$ python3 -q
>>> import numpy as np
>>> from numpy import linalg as LA
>>> np.set_printoptions(precision=1, suppress=True, linewidth=120, sign=" ")
>>> tidy = lambda a: np.round(a, 1) + 0
>>> M = np.load("case19.npy")
>>> print(M)
[[-2  1 -2  1 -1  1 -2 -2]
 [ 2 -2 -1 -2 -2  1 -2  2]
 [ 1  0 -1  0 -1 -2  1  1]
 [ 0  2  2  2  1  0 -2  0]
 [-1 -1  0 -1 -1  0  2 -1]
 [-1 -2 -2  0 -1 -2 -1 -1]
 [-1  2 -1  2  0  1 -1 -2]
 [-2  2  1  0 -1  1  1  0]]
>>> B = np.array([[0, 2], [1, 1], [2, 2], [2, 3], [3, 1], [3, 1], [1, 2], [0, 3]])
>>> print(LA.matrix_rank(M @ B))
2
>>> print(M @ B)
[[ -3 -14]
 [-13  -5]
 [-10   2]
 [ 11   9]
 [ -4  -6]
 [-16 -16]
 [  6  -3]
 [  5   2]]
>>> print(np.einsum("ij->j", M))
[-4  2 -4  2 -6  0 -4 -3]
>>> print(np.einsum("ik,kj->ji", M, B))
[[ -3 -13 -10  11  -4 -16   6   5]
 [-14  -5   2   9  -6 -16  -3   2]]
>>> print(LA.matrix_rank(np.vstack([M, B.T])))
8
>>> m1 = np.array([[0, 0, 0, 0], [0, 0, 1, 0], [0, 1, 0, 0], [0, 0, 0, 0]])
>>> print(LA.lstsq(m1[:-1].T, m1[-1])[2])
2
>>> print(np.unique(m1.round(6), axis=0).shape)
(3, 4)
>>> print(np.abs(np.diag(LA.qr(m1)[1])) > 1e-9)
[False  True  True False]
>>> print(m1.T @ m1)
[[ 0  0  0  0]
 [ 0  1  0  0]
 [ 0  0  1  0]
 [ 0  0  0  0]]
>>> print(tidy(LA.svd(m1, compute_uv=False)))
[ 1.  1.  0.  0.]
>>> evals, V = LA.eigh(m1)
>>> print(evals)
[-1.  0.  0.  1.]
>>> print(evals.sum(), np.trace(m1))
0.0 0
>>> print(np.abs(V[:, -1]).round(6).argmax())
1
>>> print(tidy(np.abs(V[:, -1])))
[ 0.   0.7  0.7  0. ]
>>> print(tidy(LA.eigvalsh(m1 @ m1)))
[ 0.  0.  1.  1.]
>>> print(tidy(V.T @ m1 @ V))
[[-1.  0.  0.  0.]
 [ 0.  0.  0.  0.]
 [ 0.  0.  0.  0.]
 [ 0.  0.  0.  1.]]
>>> print(tidy(LA.svd(m1, compute_uv=False)))
[ 1.  1.  0.  0.]
>>> print(tidy(V @ np.diag(evals) @ V.T))
[[ 0.  0.  0.  0.]
 [ 0.  0.  1.  0.]
 [ 0.  1.  0.  0.]
 [ 0.  0.  0.  0.]]
